% python3 -q
>>> import numpy as np
>>> np.set_printoptions(suppress=True, linewidth=160)
>>> tidy = lambda a: np.round(a, 2) + 0
>>> E = np.load("block1.npy")
>>> E
array([[-2,  1,  1,  1],
       [ 2,  2,  0, -2],
       [-2, -1, -1,  1],
       [ 2, -2,  1,  2]])
>>> rng = np.random.default_rng(292)
>>> lab = rng.permutation(4)
>>> lab
array([1, 2, 3, 0])
>>> A2 = E[lab][:, lab]
>>> np.trace(A2)
np.int64(1)
>>> np.allclose(A2, E)
False
>>> tidy(np.linalg.det(A2)), tidy(np.linalg.det(E[lab]))
(np.float64(12.0), np.float64(-12.0))
>>> tidy(np.sort(np.abs(np.linalg.eigvals(A2))))
array([0.82, 1.32, 2.67, 4.18])
>>> P = np.triu(np.array([[3, 1, 2, -1], [2, 3, 2, 1], [3, 1, -1, -1], [0, 2, -1, -2]]), 1) + np.eye(4)
>>> A2 = P @ E @ np.linalg.inv(P)
>>> A2
array([[ -6.,   9.,  -8., -24.],
       [  0.,  -2.,   3.,   7.],
       [ -4.,   5.,  -4., -14.],
       [  2.,  -4.,   5.,  13.]])
>>> tidy(np.poly(A2))
array([  1.,  -1., -13.,  -4.,  12.])
>>> np.trace(A2), np.trace(E)
(np.float64(1.0), np.int64(1))
>>> np.linalg.matrix_rank(A2)
np.int64(4)
>>> tidy(np.linalg.det(A2))
np.float64(12.0)
>>> data = np.load("case19.npy")
>>> data
array([[ 0,  0, -1],
       [ 0,  0,  1],
       [ 1, -1,  0]])
>>> x0 = np.array([0, 0, -1])
>>> h1 = np.maximum(data @ x0, 0)
>>> data * (h1 > 1e-9)[:, None]
array([[ 0,  0, -1],
       [ 0,  0,  0],
       [ 0,  0,  0]])
>>> np.flatnonzero(h1 > 1e-9)
array([0])
>>> data.T @ h1
array([ 0,  0, -1])
>>> tidy(np.tanh(data @ x0))
array([ 0.76, -0.76,  0.  ])
>>> np.maximum(data @ (3 * x0), 0)
array([3, 0, 0])
>>> np.maximum(data @ x0, 0) - np.maximum(-data @ x0, 0)
array([ 1, -1,  0])
>>> lab = rng.permutation(3)
>>> lab
array([0, 2, 1])
>>> A2 = data[lab][:, lab]
>>> np.trace(A2)
np.int64(0)
>>> left, sigma, VT = np.linalg.svd(data, full_matrices=False)
>>> sigma / sigma[0]
array([1., 1., 0.])
>>> np.allclose(left * sigma @ VT, data)
True
>>> tidy(left.T @ left)
array([[1., 0., 0.],
       [0., 1., 0.],
       [0., 0., 1.]])
>>> (sigma > 1e-8).sum()
np.int64(2)
>>> np.cumsum(sigma ** 2) / np.sum(sigma ** 2)
array([0.5, 1. , 1. ])
>>> arr = np.loadtxt("m.csv", delimiter=",")
>>> tidy(arr)
array([[0.04, 0.16, 0.13],
       [0.16, 0.57, 0.47],
       [0.13, 0.47, 0.38]])
>>> w, evecs = np.linalg.eigh(arr)
>>> x0 = np.array([0, 1, 0])
>>> tidy(evecs * np.abs(w) @ evecs.T)
array([[0.04, 0.16, 0.13],
       [0.16, 0.57, 0.47],
       [0.13, 0.47, 0.38]])
>>> tidy(x0 @ arr @ x0)
np.float64(0.57)
>>> tidy(x0 @ arr @ x0 / (x0 @ x0)), tidy(w[0]), tidy(w[-1])
(np.float64(0.57), np.float64(0.0), np.float64(1.0))
>>> tidy(np.linalg.eigvalsh(arr[1:, 1:]))
array([0.  , 0.96])
>>> (np.sign(evecs[:, -1].round(6)) == np.sign(evecs[0, -1].round(6))).astype(int)
array([1, 1, 1])
>>> F = np.load("dump.npy")
>>> F
array([[-2,  0,  0],
       [ 1, -2, -1],
       [ 3,  6,  3]])
>>> tidy(np.linalg.norm(F, 2) / np.linalg.norm(F))
np.float64(0.95)
>>> np.linalg.cond(F) > 100
np.True_
>>> np.argsort(-np.linalg.norm(F, axis=0).round(6), kind="stable")[:3]
array([1, 0, 2])
>>> A2 = F[0, 0] * F[1:] - np.outer(F[1:, 0], F[0])
>>> A2
array([[  0,   4,   2],
       [  0, -12,  -6]])
>>> F[:, 0] / F[0, 0]
array([ 1. , -0.5, -1.5])
>>> np.flatnonzero(~A2.round(6).any(axis=1))
array([], dtype=int64)
>>> tidy(np.linalg.eigvals(F).sum().real)
np.float64(-1.0)
>>> tidy(np.linalg.det(F.T))
np.float64(0.0)
>>> W0 = np.load("data.npy")
>>> W0
array([[ 0.77, -2.3 , -1.01, -0.11],
       [ 2.89,  0.63, -0.93, -2.78],
       [-1.07,  2.19, -2.68,  2.41]])
>>> A2 = W0 / np.linalg.norm(W0, axis=1, keepdims=True)
>>> cov = A2 @ A2.T
>>> (np.abs(cov) > 0.9).astype(int)
array([[1, 0, 0],
       [0, 1, 0],
       [0, 0, 1]])
>>> np.argwhere(np.triu(np.abs(cov) > 0.95, 1))
array([], shape=(0, 2), dtype=int64)
>>> tidy(cov[1])
array([ 0.18,  1.  , -0.33])
>>> tidy(cov)
array([[ 1.  ,  0.18, -0.3 ],
       [ 0.18,  1.  , -0.33],
       [-0.3 , -0.33,  1.  ]])
>>> ang = np.radians(180)
>>> R = np.eye(4)
>>> R[2, 2] = R[1, 1] = np.cos(ang)
>>> R[2, 1], R[1, 2] = -np.sin(ang), np.sin(ang)
>>> tidy(R)
array([[ 1.,  0.,  0.,  0.],
       [ 0., -1.,  0.,  0.],
       [ 0.,  0., -1.,  0.],
       [ 0.,  0.,  0.,  1.]])
>>> A2 = W0 @ R.T
>>> np.allclose(W0 @ W0.T, A2 @ A2.T)
True
>>> tidy(np.abs(A2 - W0).max(axis=0))
array([0.  , 4.6 , 5.36, 0.  ])
>>> A = np.array([[7, 6, 7, 6], [9, 0, 9, 0], [7, 6, 7, 6], [9, 0, 9, 0]])
>>> r0, g = A[3], A[1]
>>> r0 @ g
np.int64(162)
>>> r0 @ r0
np.int64(162)
>>> pr = (r0 @ g) / (r0 @ r0) * r0
>>> pr
array([9., 0., 9., 0.])
>>> np.linalg.matrix_rank(np.outer(r0, g))
np.int64(1)
>>> left, sigma, VT = np.linalg.svd(A)
>>> np.argmax(sigma[:-1] / (sigma[1:] + 1e-6)) + 1
np.int64(2)
>>> A2 = left[:, :2] @ np.diag(sigma[:2]) @ VT[:2]
>>> np.linalg.matrix_rank(A, rtol=0.05)
np.int64(2)
>>> tidy(np.abs(A - A2).max())
np.float64(0.0)
>>> M = np.load("out17.npy")
>>> M
array([[ 0.03,  0.03,  0.1 ],
       [ 0.09,  0.09,  0.29],
       [-0.06, -0.06, -0.2 ],
       [ 0.32,  0.32,  0.8 ],
       [-0.29, -0.29, -0.76],
       [-0.06, -0.06, -0.2 ],
       [-0.15, -0.15, -0.46],
       [-0.24, -0.24, -0.66],
       [ 0.15,  0.15,  0.46],
       [ 0.18,  0.18,  0.54],
       [-0.12, -0.12, -0.38],
       [ 0.26,  0.26,  0.72],
       [-0.37, -0.37, -0.86],
       [ 0.  ,  0.  ,  0.  ]])
>>> np.argsort(-np.linalg.norm(M, axis=0).round(6), kind="stable")[:3]
array([2, 0, 1])
>>> [round(float(x), 2) for x in np.linalg.svd(M, compute_uv=False)[:3]]
[2.25, 0.09, 0.0]
>>> np.linalg.matrix_rank(M, rtol=0.1)
np.int64(1)
>>> feats = np.load("sample11.npy")
>>> feats
array([[-0.82, -0.86,  0.07, -1.62],
       [ 0.97,  0.36, -0.17,  2.82],
       [-0.1 , -1.9 , -0.49,  1.41],
       [-0.27, -0.38,  0.54,  1.35]])
>>> A2 = np.array([[-1, 2, -1], [-2, 1, -2], [-1, -1, -1], [-1, 1, -1]])
>>> np.linalg.matrix_rank(feats @ A2)
np.int64(2)
>>> tidy(feats @ A2)
array([[ 4.09, -4.19,  4.09],
       [-4.34,  5.29, -4.34],
       [ 2.98, -0.2 ,  2.98],
       [-0.86, -0.11, -0.86]])
>>> tidy(np.einsum("ik,kj->ji", feats, A2))
array([[ 4.09, -4.34,  2.98, -0.86],
       [-4.19,  5.29, -0.2 , -0.11],
       [ 4.09, -4.34,  2.98, -0.86]])
